$ python3 -q
>>> import numpy as np
>>> np.set_printoptions(precision=3, suppress=True, linewidth=140)
>>> m1 = np.load("a.npy")
>>> print(m1)
[[ 0  0  1 -1  3  0  0 -2  2]
 [ 0  0  2  0 -1 -2 -2 -2  3]
 [ 0  0  0 -2 -3  3  0 -1 -3]
 [ 0  0  0  0 -1 -3  0  0  0]
 [ 0  0  0  0  0  1 -2  0 -2]
 [ 0  0  0  0  0  0  3  3 -1]
 [ 0  0  0  0  0  0  0  1  2]
 [ 0  0  0  0  0  0  0  0  0]
 [ 0  0  0  0  0  0  0  0  0]]
>>> rng = np.random.default_rng(68)
>>> idx = rng.permutation(9)
>>> idx
array([4, 6, 2, 8, 7, 3, 1, 5, 0])
>>> A2 = m1[idx][:, idx]
>>> print(np.allclose(A2, m1))
False
>>> A2
array([[ 0, -2,  0, -2,  0,  0,  0,  1,  0],
       [ 0,  0,  0,  2,  1,  0,  0,  0,  0],
       [-3,  0,  0, -3, -1, -2,  0,  3,  0],
       [ 0,  0,  0,  0,  0,  0,  0,  0,  0],
       [ 0,  0,  0,  0,  0,  0,  0,  0,  0],
       [-1,  0,  0,  0,  0,  0,  0, -3,  0],
       [-1, -2,  2,  3, -2,  0,  0, -2,  0],
       [ 0,  3,  0, -1,  3,  0,  0,  0,  0],
       [ 3,  0,  1,  2, -2, -1,  0,  0,  0]])
>>> np.trace(A2)
np.int64(0)
>>> print(np.sort(np.abs(np.linalg.eigvals(A2))))
[0. 0. 0. 0. 0. 0. 0. 0. 0.]
>>> np.unique(m1.round(6), axis=0).shape
(8, 9)
>>> print(np.linalg.lstsq(m1[:-1].T, m1[-1])[2])
7
>>> left, sv, Vt = np.linalg.svd(m1)
>>> np.argmax(sv[:-1] / (sv[1:] + 1e-6)) + 1
np.int64(7)
>>> A2 = left[:, :7] @ np.diag(sv[:7]) @ Vt[:7]
>>> np.linalg.matrix_rank(m1, rtol=0.05)
np.int64(7)
>>> np.linalg.matrix_rank(A2)
np.int64(7)
>>> data = np.loadtxt("arr.csv", delimiter=",")
>>> data
array([[ 0., -1.,  0.],
       [ 1.,  0.,  0.],
       [ 0.,  0.,  1.]])
>>> A2 = np.linalg.inv(data)
>>> np.allclose(A2, data.T)
True
>>> (np.abs(A2) > 1e-9).astype(int)
array([[0, 1, 0],
       [1, 0, 0],
       [0, 0, 1]])
>>> np.linalg.inv(A2)
array([[-0., -1., -0.],
       [ 1.,  0.,  0.],
       [ 0.,  0.,  1.]])
>>> data @ A2
array([[1., 0., 0.],
       [0., 1., 0.],
       [0., 0., 1.]])
>>> A2
array([[ 0.,  1.,  0.],
       [-1., -0., -0.],
       [ 0.,  0.,  1.]])
>>> print(np.round(np.linalg.det(data) * np.linalg.det(A2), 3))
1.0
>>> left, sv, Vt = np.linalg.svd(m1)
>>> vecs = Vt[:(sv > 1e-8).sum()]
>>> x = m1[3] + 2 * m1[4] + rng.integers(2) * np.eye(9)[1]
>>> x
array([ 0.,  1.,  0.,  0., -1., -1., -4.,  0., -4.])
>>> round(float(np.linalg.norm(x - vecs.T @ vecs @ x)), 3)
1.0
>>> E = np.load("dump.npy")
>>> E
array([[ 0., -1.,  0.,  0., -1.,  0.,  0.,  0., -1.],
       [-1.,  0.,  0.,  0., -1.,  0.,  0.,  0., -1.],
       [ 0.,  0.,  0., -1.,  0., -1., -1., -1.,  0.],
       [ 0.,  0., -1.,  0.,  0., -1., -1., -1.,  0.],
       [-1., -1.,  0.,  0.,  0.,  0.,  0.,  0., -1.],
       [ 0.,  0., -1., -1.,  0.,  0., -1., -1.,  0.],
       [ 0.,  0., -1., -1.,  0., -1.,  0., -1.,  0.],
       [ 0.,  0., -1., -1.,  0., -1., -1.,  0.,  0.],
       [-1., -1.,  0.,  0., -1.,  0.,  0.,  0.,  0.]])
>>> # 2 groups of indices that never mix
>>> x = np.array([-1, 0, -2, 2, 0, 0, 1, -1, -3])
>>> target = E @ x
>>> target
array([ 3.,  4., -2.,  2.,  4.,  0.,  1., -1.,  1.])
>>> np.round(np.linalg.solve(E, target + E[:, 8]), 3) + 0
array([-1.,  0., -2.,  2.,  0.,  0.,  1., -1., -2.])
>>> print(np.linalg.solve(E, E[:, 4]))
[-0. -0. -0. -0.  1.  0.  0.  0.  0.]
>>> A2 = np.array([[0, 3], [1, 2]])
>>> W2 = np.array([[-2, -1, 3, -3, 1, -1],
...     [0, -2, 3, -1, -3, 1],
...     [-2, 1, -1, -1, 2, -3],
...     [-3, -1, 3, 0, 2, 0],
...     [2, 3, 3, -3, 3, -2],
...     [-2, 2, 2, 1, 2, -3]])
>>> W0 = np.block([[A2, np.array([[2, 2, 3, 2, 1, 1], [0, 3, 2, 2, 2, 1]])], [np.zeros((6, 2)), W2]])
>>> W0
array([[ 0.,  3.,  2.,  2.,  3.,  2.,  1.,  1.],
       [ 1.,  2.,  0.,  3.,  2.,  2.,  2.,  1.],
       [ 0.,  0., -2., -1.,  3., -3.,  1., -1.],
       [ 0.,  0.,  0., -2.,  3., -1., -3.,  1.],
       [ 0.,  0., -2.,  1., -1., -1.,  2., -3.],
       [ 0.,  0., -3., -1.,  3.,  0.,  2.,  0.],
       [ 0.,  0.,  2.,  3.,  3., -3.,  3., -2.],
       [ 0.,  0., -2.,  2.,  2.,  1.,  2., -3.]])
>>> O, r_ = np.linalg.qr(W0)
>>> print(np.abs(np.diag(r_)))
[1.    3.    5.    4.359 5.992 3.442 2.064 0.156]
>>> np.allclose(r_.T @ r_, W0.T @ W0)
True
>>> r_
array([[-1.   , -2.   ,  0.   , -3.   , -2.   , -2.   , -2.   , -1.   ],
       [ 0.   , -3.   , -2.   , -2.   , -3.   , -2.   , -1.   , -1.   ],
       [ 0.   ,  0.   ,  5.   ,  1.   , -2.2  ,  0.   , -2.   ,  2.   ],
       [ 0.   ,  0.   ,  0.   ,  4.359,  0.505, -0.688,  4.588, -4.129],
       [ 0.   ,  0.   ,  0.   ,  0.   ,  5.992, -2.946,  0.715, -0.42 ],
       [ 0.   ,  0.   ,  0.   ,  0.   ,  0.   , -3.442,  1.085, -1.139],
       [ 0.   ,  0.   ,  0.   ,  0.   ,  0.   ,  0.   ,  2.064,  1.204],
       [ 0.   ,  0.   ,  0.   ,  0.   ,  0.   ,  0.   ,  0.   ,  0.156]])
>>> abs(r_[0, 0]), np.round(np.linalg.norm(W0[:, 0]), 3)
(np.float64(1.0), np.float64(1.0))
>>> u = np.array([-3, 2, 3])
>>> np.correlate(r_[7], r_[3], "full")
array([ 0.   ,  0.   ,  0.   ,  0.   ,  0.   ,  0.   ,  0.   , -0.646,  0.717, -0.108,  0.079,  0.681,  0.   ,  0.   ,  0.   ])
>>> np.polyval(u, r_[7])
array([3.   , 3.   , 3.   , 3.   , 3.   , 3.   , 3.   , 3.239])
>>> x = np.array([0, 3, 1, 3, 0, 2, 2, 1])
>>> target = W0 @ x
>>> print(target)
[ 24.  24. -10. -13.   0.  -2.   9.   7.]
>>> np.round(np.linalg.solve(W0, target), 3) + 0
array([0., 3., 1., 3., 0., 2., 2., 1.])
>>> np.round(np.linalg.solve(W0.T, W0[1]), 3) + 0
array([0., 1., 0., 0., 0., 0., 0., 0.])
>>> np.round(np.linalg.solve(W0, W0[:, 4]), 3) + 0
array([0., 0., 0., 0., 1., 0., 0., 0.])
>>> feats = np.array([[2, -2, 2, 1, 2, -1, 2, 1, -2, 3, 3],
...     [3, -3, 3, 0, 3, -2, 0, 3, -1, -1, 2],
...     [2, -3, 0, 0, 0, -1, -2, 1, -3, 1, 0],
...     [3, -3, 3, 3, 0, 2, 2, -2, -3, -3, 2],
...     [1, -1, 3, 3, 2, -3, -3, -2, -2, -1, -2],
...     [-3, 2, 3, 2, 1, 1, -3, -2, 2, -2, -2],
...     [0, 0, -2, 3, 1, 1, 2, 1, 1, 1, 2],
...     [-3, -2, -2, 1, 3, 3, 3, -1, -3, 3, 1],
...     [2, -2, -3, -1, -2, 2, 1, -2, 3, 0, -3],
...     [-2, 0, 1, 1, 1, 1, -1, -2, 1, 0, 0]])
>>> feats[4] = feats[7]
>>> feats
array([[ 2, -2,  2,  1,  2, -1,  2,  1, -2,  3,  3],
       [ 3, -3,  3,  0,  3, -2,  0,  3, -1, -1,  2],
       [ 2, -3,  0,  0,  0, -1, -2,  1, -3,  1,  0],
       [ 3, -3,  3,  3,  0,  2,  2, -2, -3, -3,  2],
       [-3, -2, -2,  1,  3,  3,  3, -1, -3,  3,  1],
       [-3,  2,  3,  2,  1,  1, -3, -2,  2, -2, -2],
       [ 0,  0, -2,  3,  1,  1,  2,  1,  1,  1,  2],
       [-3, -2, -2,  1,  3,  3,  3, -1, -3,  3,  1],
       [ 2, -2, -3, -1, -2,  2,  1, -2,  3,  0, -3],
       [-2,  0,  1,  1,  1,  1, -1, -2,  1,  0,  0]])
>>> left, sv, Vt = np.linalg.svd(feats)
>>> sv.round(3) + 0
array([12.991, 11.017,  8.271,  7.344,  5.118,  3.924,  2.899,  2.722,  1.053,  0.   ])
>>> A2 = left[:, :9] @ np.diag(sv[:9]) @ Vt[:9]
>>> np.round(np.abs(feats - A2).max(), 3)
np.float64(0.0)
>>> np.round(np.linalg.norm(feats - A2) / np.linalg.norm(feats), 3)
np.float64(0.0)
>>> round(float(np.linalg.norm(feats - A2, 2)), 3), round(sv[9], 3)
(0.0, np.float64(0.0))
>>> np.allclose(feats[:-1].T @ np.linalg.lstsq(feats[:-1].T, feats[-1])[0], feats[-1])
False
>>> print(np.round(feats @ np.linalg.pinv(feats) @ feats, 3) + 0)
[[ 2. -2.  2.  1.  2. -1.  2.  1. -2.  3.  3.]
 [ 3. -3.  3.  0.  3. -2.  0.  3. -1. -1.  2.]
 [ 2. -3.  0.  0.  0. -1. -2.  1. -3.  1.  0.]
 [ 3. -3.  3.  3.  0.  2.  2. -2. -3. -3.  2.]
 [-3. -2. -2.  1.  3.  3.  3. -1. -3.  3.  1.]
 [-3.  2.  3.  2.  1.  1. -3. -2.  2. -2. -2.]
 [ 0.  0. -2.  3.  1.  1.  2.  1.  1.  1.  2.]
 [-3. -2. -2.  1.  3.  3.  3. -1. -3.  3.  1.]
 [ 2. -2. -3. -1. -2.  2.  1. -2.  3.  0. -3.]
 [-2.  0.  1.  1.  1.  1. -1. -2.  1.  0.  0.]]
>>> try:
...     np.linalg.inv(feats)
... except np.linalg.LinAlgError as e:
...     print(repr(e))
... 
LinAlgError('Last 2 dimensions of the array must be square')
>>> np.abs(np.diag(np.linalg.qr(feats)[1])) > 1e-9
array([ True,  True,  True,  True,  True,  True,  True,  True,  True, False])
>>> print(np.round(np.trace(np.linalg.pinv(feats) @ feats), 3))
9.0
>>> print(np.linalg.cond(feats) > 100)
True
>>> np.linalg.matrix_rank(feats, rtol=0.1)
np.int64(8)
>>> np.argsort(-np.linalg.norm(feats, axis=0).round(6), kind="stable")[:3]
array([0, 8, 2])
>>> round(np.linalg.norm(feats, 2) / np.linalg.norm(feats), 3)
np.float64(0.599)
>>> rk = np.linalg.matrix_rank(feats)
>>> rk
np.int64(9)
>>> ns = np.linalg.svd(feats)[2][rk:].T
>>> np.linalg.matrix_rank(feats.T @ feats), np.linalg.matrix_rank(feats @ feats.T)
(np.int64(9), np.int64(9))
>>> np.round(feats @ ns, 3) + 0
array([[0., 0.],
       [0., 0.],
       [0., 0.],
       [0., 0.],
       [0., 0.],
       [0., 0.],
       [0., 0.],
       [0., 0.],
       [0., 0.],
       [0., 0.]])
>>> left, sv, Vt = np.linalg.svd(feats)
>>> vecs = Vt[:(sv > 1e-8).sum()]
>>> x = feats[7] + 3 * feats[6] + rng.integers(2) * np.eye(11)[5]
>>> print(x)
[-3. -2. -8. 10.  6.  6.  9.  2.  0.  6.  7.]
>>> np.linalg.matrix_rank(np.vstack([feats, x]))
np.int64(9)
>>> print(np.diag(vecs.T @ vecs))
[0.747 0.787 0.891 0.922 0.693 0.424 0.882 0.773 0.975 0.977 0.928]
>>> print(np.allclose(vecs.T @ vecs @ x, x))
True
>>> np.round(np.linalg.norm(x - vecs.T @ vecs @ x), 3)
np.float64(0.0)
>>> mat = np.load("x.npy")
>>> print(mat)
[[  1.45   -3.309  12.307   4.143  -2.737  -7.084  -3.411]
 [ -5.859  -6.581  -4.936  -8.999   5.057   8.251   6.357]
 [  0.139   3.747  -9.116   3.375  -1.74    4.482  -3.933]
 [  0.5   -12.084  -8.03    4.655   2.98    7.905  -2.429]
 [  2.624 -12.98    0.238  -1.257   3.899   4.6    -8.757]
 [ -8.656   7.955 -11.468 -12.394   7.628  -6.194   6.134]
 [ -2.502   6.12   -0.054  -1.811   5.303  -6.369 -15.418]
 [ -0.053  -1.387   1.775  -0.38   -2.161  -6.425   0.899]
 [-19.129  -4.488 -19.816  -5.866  15.331  14.038  -5.432]
 [ -3.571   7.13   -9.843   2.827  -0.212  -4.079  -9.175]
 [  5.254   0.221  -7.326   4.132  -4.21   -5.288  18.284]
 [ -2.403 -21.304 -19.237  -0.632   4.833  15.301   4.271]
 [  0.54  -11.531 -15.804  -1.853  -0.759   3.56   11.639]
 [ 12.417  13.388 -13.039  11.235 -13.753  -6.422  17.566]
 [  8.212  -1.238   5.655  -1.523  -5.077   2.979   0.436]]
>>> np.linalg.matrix_rank(W0, rtol=0.1)
np.int64(7)
>>> round(float(np.linalg.norm(W0, 2) / np.linalg.norm(W0)), 3)
0.637
>>> u = np.array([6, 5, 4, 5, 7, 7, 5, 0, 5, 9])
>>> g = np.array([-2, 5, 2, -1, -5])
>>> X = u[:, None] + g[None, :]
>>> print(X)
[[ 4 11  8  5  1]
 [ 3 10  7  4  0]
 [ 2  9  6  3 -1]
 [ 3 10  7  4  0]
 [ 5 12  9  6  2]
 [ 5 12  9  6  2]
 [ 3 10  7  4  0]
 [-2  5  2 -1 -5]
 [ 3 10  7  4  0]
 [ 7 14 11  8  4]]
>>> G = X.T @ X
>>> (X @ X.T).shape
(10, 10)
>>> np.trace(G), (X ** 2).sum()
(np.int64(2139), np.int64(2139))
>>> G
array([[ 159,  390,  291,  192,   60],
       [ 390, 1111,  802,  493,   81],
       [ 291,  802,  583,  364,   72],
       [ 192,  493,  364,  235,   63],
       [  60,   81,   72,   63,   51]])
>>> np.linalg.matrix_rank(G)
np.int64(2)
>>> np.round(np.linalg.eigvalsh(G)[::-1], 3) + 0
array([2067.767,   71.233,    0.   ,    0.   ,    0.   ])
>>> round(float(np.linalg.norm(G, 2) / np.linalg.norm(G)), 3)
0.999
>>> np.linalg.cond(G) > 100
np.True_
>>> np.linalg.matrix_rank(G, rtol=0.1)
np.int64(1)
>>> left, sv, Vt = np.linalg.svd(X)
>>> np.argmax(sv[:-1] / (sv[1:] + 1e-6)) + 1
np.int64(2)
>>> sv.round(3) + 0
array([45.473,  8.44 ,  0.   ,  0.   ,  0.   ])
>>> A2 = left[:, :2] @ np.diag(sv[:2]) @ Vt[:2]
>>> print(round(float(np.linalg.norm(X - A2) / np.linalg.norm(X)), 3))
0.0
>>> print(round(float(np.abs(X - A2).max()), 3))
0.0
>>> left, sv, Vt = np.linalg.svd(W0)
>>> np.argmax(sv[:-1] / (sv[1:] + 1e-6)) + 1
np.int64(7)
>>> sv
array([9.469, 7.331, 6.475, 5.093, 2.437, 1.482, 1.256, 0.042])
>>> A2 = left[:, :7] @ np.diag(sv[:7]) @ Vt[:7]
>>> np.round(np.linalg.norm(W0 - A2) / np.linalg.norm(W0), 3)
np.float64(0.003)
>>> round(float(np.linalg.norm(W0 - A2, 2)), 3), round(float(sv[7]), 3)
(0.042, 0.042)
>>> np.linalg.matrix_rank(A2)
np.int64(7)
>>> print(np.linalg.matrix_rank(W0, rtol=0.05))
7
>>> A = np.load("block13.npy")
>>> print(A)
[[ 1 -3  1 -3  1  2  2  0  3  3]
 [ 6  2  6  2  6  7  7  5  8  8]
 [ 4  0  4  0  4  5  5  3  6  6]
 [ 6  2  6  2  6  7  7  5  8  8]
 [ 5  1  5  1  5  6  6  4  7  7]
 [ 4  0  4  0  4  5  5  3  6  6]
 [ 2 -2  2 -2  2  3  3  1  4  4]
 [ 4  0  4  0  4  5  5  3  6  6]
 [ 1 -3  1 -3  1  2  2  0  3  3]
 [ 5  1  5  1  5  6  6  4  7  7]
 [ 3 -1  3 -1  3  4  4  2  5  5]]
>>> print(np.round(np.linalg.norm(A, 2) / np.linalg.norm(A), 3))
0.982
>>> [round(float(x), 3) for x in np.linalg.svd(A, compute_uv=False)[:3]]
[44.75, 8.627, 0.0]
>>> print(np.linalg.matrix_rank(A, rtol=0.1))
2
>>> A2 = A[0, 0] * A[1:] - np.outer(A[1:, 0], A[0])
>>> A2
array([[  0,  20,   0,  20,   0,  -5,  -5,   5, -10, -10],
       [  0,  12,   0,  12,   0,  -3,  -3,   3,  -6,  -6],
       [  0,  20,   0,  20,   0,  -5,  -5,   5, -10, -10],
       [  0,  16,   0,  16,   0,  -4,  -4,   4,  -8,  -8],
       [  0,  12,   0,  12,   0,  -3,  -3,   3,  -6,  -6],
       [  0,   4,   0,   4,   0,  -1,  -1,   1,  -2,  -2],
       [  0,  12,   0,  12,   0,  -3,  -3,   3,  -6,  -6],
       [  0,   0,   0,   0,   0,   0,   0,   0,   0,   0],
       [  0,  16,   0,  16,   0,  -4,  -4,   4,  -8,  -8],
       [  0,   8,   0,   8,   0,  -2,  -2,   2,  -4,  -4]])
>>> A[:, 0] / A[0, 0]
array([1., 6., 4., 6., 5., 4., 2., 4., 1., 5., 3.])
